In [1]: import numpy as np

In [2]: np.set_printoptions(precision=1, suppress=True, linewidth=140, legacy="1.25")

In [3]: J = np.load("test6.npy")

In [4]: print(J)
[[-1.8  0.4  0.2 -0.8]
 [ 0.2 -1.6 -0.1 -1.2]
 [ 0.7  1.1 -0.7 -1.3]
 [-0.5 -0.3 -1.8  0.5]]

In [5]: out = J / np.linalg.norm(J, axis=1, keepdims=True)

In [6]: C2 = out @ out.T

In [7]: print(C2.round(1) + 0)
[[1. 0. 0. 0.]
 [0. 1. 0. 0.]
 [0. 0. 1. 0.]
 [0. 0. 0. 1.]]

In [8]: print((np.abs(C2) > 0.9).astype(int))
[[1 0 0 0]
 [0 1 0 0]
 [0 0 1 0]
 [0 0 0 1]]

In [9]: print(C2[1].round(1) + 0)
[0. 1. 0. 0.]

In [10]: theta = np.radians(15)

In [11]: r_ = np.eye(4)

In [12]: r_[3, 3] = r_[2, 2] = np.cos(theta)

In [13]: r_[3, 2], r_[2, 3] = -np.sin(theta), np.sin(theta)

In [14]: print(r_)
[[ 1.   0.   0.   0. ]
 [ 0.   1.   0.   0. ]
 [ 0.   0.   1.   0.3]
 [ 0.   0.  -0.3  1. ]]

In [15]: out = J @ r_.T

In [16]: print(np.allclose(J @ J.T, out @ out.T))
True

In [17]: print(np.abs(out - J).max(axis=0))
[0.  0.  0.3 0.5]

In [18]: print(round(float(np.linalg.det(r_)), 1), round(float(np.trace(r_)), 1))
1.0 3.9

In [19]: out = np.array([[-1, -2], [-1, 2], [0, -2], [-2, 2]])

In [20]: print(np.einsum("ij,ij->i", J, J))
[4. 4. 4. 4.]

In [21]: print(np.einsum("ij->j", J))
[-1.5 -0.4 -2.4 -2.8]

In [22]: print(out.T @ J.T)
[[ 2.9  3.8  0.8 -0.1]
 [ 2.3 -5.8 -0.3  5. ]]

In [23]: print(np.vstack([J, out.T]).shape)
(6, 4)

In [24]: print(np.einsum("ik,kj->ji", J, out))
[[ 2.9  3.8  0.8 -0.1]
 [ 2.3 -5.8 -0.3  5. ]]

In [25]: data = np.array([[0, 0, 0, 1, 0],
    ...:     [1, 0, 0, 0, 0],
    ...:     [0, 0, 1, 0, 0],
    ...:     [0, 0, 0, 0, 1],
    ...:     [0, 1, 0, 0, 0]])

In [26]: print(np.linalg.svd(data, compute_uv=False))
[1. 1. 1. 1. 1.]

In [27]: print(np.linalg.norm(data, axis=0))
[1. 1. 1. 1. 1.]

In [28]: print(data[:, 1] @ data[:, 0])
0

In [29]: print(np.linalg.pinv(data))
[[0. 1. 0. 0. 0.]
 [0. 0. 0. 0. 1.]
 [0. 0. 1. 0. 0.]
 [1. 0. 0. 0. 0.]
 [0. 0. 0. 1. 0.]]

In [30]: F = np.loadtxt("run0.csv", delimiter=",")

In [31]: print(F)
[[  4.   7.   1.   2.   9.   1.   9.   9.]
 [ 12.   7.   5.   5.  14.   1.  15.  14.]
 [ 12.   7.   9.  10.  15.  10.  18.  22.]
 [ 16.  10.  14.  14.  18.  15.  26.  30.]
 [ 17.  16.  21.  14.  22.  24.  32.  37.]
 [ 25.  18.  24.  14.  25.  25.  36.  40.]
 [ 28.  24.  30.  18.  25.  31.  43.  45.]
 [ 33.  29.  31.  18.  29.  36.  47.  51.]
 [ 40.  33.  35.  24.  36.  43.  52.  51.]
 [ 48.  36.  42.  27.  45.  52.  53.  59.]
 [ 54.  37.  47.  31.  51.  56.  62.  64.]
 [ 59.  38.  52.  34.  55.  58.  63.  66.]
 [ 66.  47.  55.  34.  63.  64.  67.  72.]
 [ 74.  56.  62.  39.  68.  72.  69.  80.]
 [ 79.  63.  70.  46.  75.  80.  77.  86.]
 [ 81.  71.  70.  46.  82.  81.  77.  91.]
 [ 88.  78.  78.  51.  87.  85.  83.  92.]
 [ 91.  81.  80.  55.  90.  86.  88. 100.]
 [ 92.  90.  83.  64.  98.  95.  96. 107.]
 [ 98.  99.  87.  65. 100.  99. 104. 110.]
 [106. 101.  92.  70. 102. 103. 105. 112.]
 [111. 109.  96.  76. 105. 108. 111. 115.]
 [112. 115. 103.  83. 113. 116. 113. 122.]
 [120. 124. 108.  87. 118. 121. 113. 130.]
 [122. 132. 114.  87. 118. 129. 115. 137.]
 [122. 132. 123.  93. 119. 138. 118. 142.]]

In [32]: D = np.linalg.norm(F[:, None] - F[None], axis=-1)

In [33]: print(D.mean(axis=1).argmax())
25

In [34]: print(D[:5, :5])
[[ 0.  13.2 23.6 38.4 53. ]
 [13.2  0.  14.  27.9 43.1]
 [23.6 14.   0.  15.1 30.5]
 [38.4 27.9 15.1  0.  16.4]
 [53.  43.1 30.5 16.4  0. ]]

In [35]: print(np.flatnonzero(D[2] < D.mean() / 2))
[0 1 2 3 4 5 6]

In [36]: print((D + 1e9 * np.eye(26)).round(6).argmin(axis=1))
[ 1  0  1  2  5  4  7  6  7 10 11 10 11 12 15 14 17 16 19 20 19 20 23 24 23 24]

In [37]: print(D[2].round(6).argsort(kind="stable")[:4])
[2 1 3 0]

In [38]: print(np.unravel_index(D.round(6).argmax(), D.shape))
(0, 25)

In [39]: print(D.shape)
(26, 26)

In [40]: A = np.loadtxt("data.csv", delimiter=",")

In [41]: print(A)
[[-18.7  -0.6 -30.8 -29.8   0.8  29.1  18.1  21.2 -30.9 -11.3]
 [-21.9   1.5 -31.4 -29.5   0.5  28.7  20.4  18.7 -29.7  -9.6]
 [-20.9  -0.9 -30.6 -30.5  -0.2  30.1  21.9  20.4 -29.6  -8.3]
 [-20.7  -0.1 -31.9 -29.9  -0.8  29.2  21.   19.2 -28.6  -9.9]
 [-19.5  -0.5 -30.6 -29.1   0.2  30.8  20.4  21.6 -28.6 -10. ]
 [-21.1   0.  -30.2 -31.2   0.1  31.1  19.9  19.2 -31.3 -10.6]
 [-19.6   0.4 -29.4 -29.5  -1.9  28.9  20.7  19.  -29.1  -8.3]
 [-19.2   0.4 -29.7 -29.   -0.1  29.4  17.9  21.7 -29.7  -8.2]
 [-18.4   1.5 -28.9 -30.6  -0.6  30.1  20.8  19.2 -30.2  -9.7]
 [-20.4  -1.2 -29.7 -30.1   1.1  29.8  21.2  18.9 -28.4  -9.8]
 [-19.   -0.3 -30.5 -29.8  -0.9  30.1  18.9  20.1 -29.9 -10. ]
 [-20.5   0.6 -30.2 -29.8  -0.8  30.8  20.7  19.4 -28.9 -10. ]
 [-19.1   0.1 -30.3 -30.9  -1.3  29.9  21.   20.9 -29.3 -10.5]
 [-20.4   0.  -30.8 -31.1  -0.5  30.1  20.1  20.6 -29.8 -10.1]
 [-21.2   0.1 -29.2 -30.7  -0.1  28.9  20.   20.8 -30.2 -10.3]
 [-19.8  -1.9 -28.7 -30.2  -1.   30.5  20.6  19.6 -28.3  -8.6]
 [-19.4  -0.6 -30.2 -29.4  -0.3  30.5  21.6  20.7 -29.  -10.4]
 [-20.    0.6 -28.5 -31.   -0.5  31.2  20.5  20.8 -29.  -11.9]
 [-19.8  -0.4 -28.8 -29.8   2.1  29.8  22.2  20.3 -28.9 -10.6]
 [-19.6   1.2 -30.2 -28.9  -0.9  30.9  22.2  21.1 -32.6 -10.4]
 [-18.3   0.5 -30.  -31.2   0.3  29.4  21.8  19.2 -29.   -9.3]
 [-19.3   0.3 -29.9 -30.7   0.6  29.2  19.6  22.1 -30.5  -9.8]
 [-22.9  -0.7 -30.2 -30.3  -0.8  31.5  19.   22.1 -31.3 -11.1]
 [-21.7   0.2 -29.1 -30.8  -1.3  27.3  19.6  19.4 -29.5  -9. ]
 [-19.4   0.7 -28.1 -30.6   0.6  30.9  19.9  19.2 -31.6 -11.8]
 [-20.    0.7 -31.2 -29.7   0.1  30.3  19.7  21.1 -30.8  -8.4]
 [-20.1   1.  -31.  -26.2   0.6  29.8  20.3  18.3 -29.8  -9.3]
 [-21.4  -1.3 -30.  -30.3   1.3  29.9  20.2  19.3 -28.   -9.7]
 [-21.1   1.7 -29.5 -28.8  -0.5  30.2  19.6  21.6 -27.7 -12.2]
 [-20.5   0.3 -30.2 -31.6  -0.3  28.7  22.8  19.3 -31.   -8.2]
 [-20.3  -1.2 -30.6 -30.    0.4  31.   19.8  20.1 -30.5  -9.1]
 [-20.    0.  -29.3 -30.2  -1.4  29.1  21.5  20.1 -31.8 -11.5]
 [-19.3   0.6 -30.4 -29.4   0.2  30.9  19.4  20.7 -29.3 -10.4]
 [-19.2   0.2 -28.2 -31.   -0.3  28.8  18.9  21.2 -30.4  -8.9]
 [-20.    1.1 -28.2 -31.3   0.6  30.2  20.   21.6 -30.5  -7. ]]

In [42]: Ac = (A - A.mean(axis=0)) / A.std(axis=0)

In [43]: print(np.argwhere(np.abs(Ac) > 2))
[[ 0  6]
 [ 3  2]
 [ 6  4]
 [ 7  6]
 [15  1]
 [18  4]
 [19  8]
 [22  0]
 [23  5]
 [26  3]
 [28  9]
 [29  6]
 [34  9]]

In [44]: b = np.linalg.lstsq(np.delete(Ac, 9, axis=1), Ac[:, 9])[0]

In [45]: print(b.round(1) + 0)
[ 0.1 -0.1 -0.1 -0.1  0.  -0.3  0.   0.   0. ]
